% ipython --no-banner

In [1]: import numpy as np

In [2]: from numpy import linalg as LA

In [3]: np.set_printoptions(precision=2, suppress=True, linewidth=200, legacy="1.25")

In [4]: K = np.load("w.npy")

In [5]: K
Out[5]: 
array([[-1., -2., -2.,  0., -2.,  0.,  0.,  0., -2., -2., -2., -2.],
       [-2., -1., -2.,  0., -2.,  0.,  0.,  0., -2., -2., -2., -2.],
       [-2., -2., -1.,  0., -2.,  0.,  0.,  0., -2., -2., -2., -2.],
       [ 0.,  0.,  0., -1.,  0., -2., -2., -2.,  0.,  0.,  0.,  0.],
       [-2., -2., -2.,  0., -1.,  0.,  0.,  0., -2., -2., -2., -2.],
       [ 0.,  0.,  0., -2.,  0., -1., -2., -2.,  0.,  0.,  0.,  0.],
       [ 0.,  0.,  0., -2.,  0., -2., -1., -2.,  0.,  0.,  0.,  0.],
       [ 0.,  0.,  0., -2.,  0., -2., -2., -1.,  0.,  0.,  0.,  0.],
       [-2., -2., -2.,  0., -2.,  0.,  0.,  0., -1., -2., -2., -2.],
       [-2., -2., -2.,  0., -2.,  0.,  0.,  0., -2., -1., -2., -2.],
       [-2., -2., -2.,  0., -2.,  0.,  0.,  0., -2., -2., -1., -2.],
       [-2., -2., -2.,  0., -2.,  0.,  0.,  0., -2., -2., -2., -1.]])

In [6]: np.sort(np.abs(LA.eigvals(K)))
Out[6]: array([ 1.,  1.,  1.,  1.,  1.,  1.,  1.,  1.,  1.,  1.,  7., 15.])

In [7]: (K + K.T) / 2
Out[7]: 
array([[-1., -2., -2.,  0., -2.,  0.,  0.,  0., -2., -2., -2., -2.],
       [-2., -1., -2.,  0., -2.,  0.,  0.,  0., -2., -2., -2., -2.],
       [-2., -2., -1.,  0., -2.,  0.,  0.,  0., -2., -2., -2., -2.],
       [ 0.,  0.,  0., -1.,  0., -2., -2., -2.,  0.,  0.,  0.,  0.],
       [-2., -2., -2.,  0., -1.,  0.,  0.,  0., -2., -2., -2., -2.],
       [ 0.,  0.,  0., -2.,  0., -1., -2., -2.,  0.,  0.,  0.,  0.],
       [ 0.,  0.,  0., -2.,  0., -2., -1., -2.,  0.,  0.,  0.,  0.],
       [ 0.,  0.,  0., -2.,  0., -2., -2., -1.,  0.,  0.,  0.,  0.],
       [-2., -2., -2.,  0., -2.,  0.,  0.,  0., -1., -2., -2., -2.],
       [-2., -2., -2.,  0., -2.,  0.,  0.,  0., -2., -1., -2., -2.],
       [-2., -2., -2.,  0., -2.,  0.,  0.,  0., -2., -2., -1., -2.],
       [-2., -2., -2.,  0., -2.,  0.,  0.,  0., -2., -2., -2., -1.]])

In [8]: np.round(np.abs(LA.eigvals(K)).max(), 2)
Out[8]: 15.0

In [9]: np.round(LA.det(K), 2)
Out[9]: 105.0

In [10]: K @ K
Out[10]: 
array([[29., 28., 28.,  0., 28.,  0.,  0.,  0., 28., 28., 28., 28.],
       [28., 29., 28.,  0., 28.,  0.,  0.,  0., 28., 28., 28., 28.],
       [28., 28., 29.,  0., 28.,  0.,  0.,  0., 28., 28., 28., 28.],
       [ 0.,  0.,  0., 13.,  0., 12., 12., 12.,  0.,  0.,  0.,  0.],
       [28., 28., 28.,  0., 29.,  0.,  0.,  0., 28., 28., 28., 28.],
       [ 0.,  0.,  0., 12.,  0., 13., 12., 12.,  0.,  0.,  0.,  0.],
       [ 0.,  0.,  0., 12.,  0., 12., 13., 12.,  0.,  0.,  0.,  0.],
       [ 0.,  0.,  0., 12.,  0., 12., 12., 13.,  0.,  0.,  0.,  0.],
       [28., 28., 28.,  0., 28.,  0.,  0.,  0., 29., 28., 28., 28.],
       [28., 28., 28.,  0., 28.,  0.,  0.,  0., 28., 29., 28., 28.],
       [28., 28., 28.,  0., 28.,  0.,  0.,  0., 28., 28., 29., 28.],
       [28., 28., 28.,  0., 28.,  0.,  0.,  0., 28., 28., 28., 29.]])
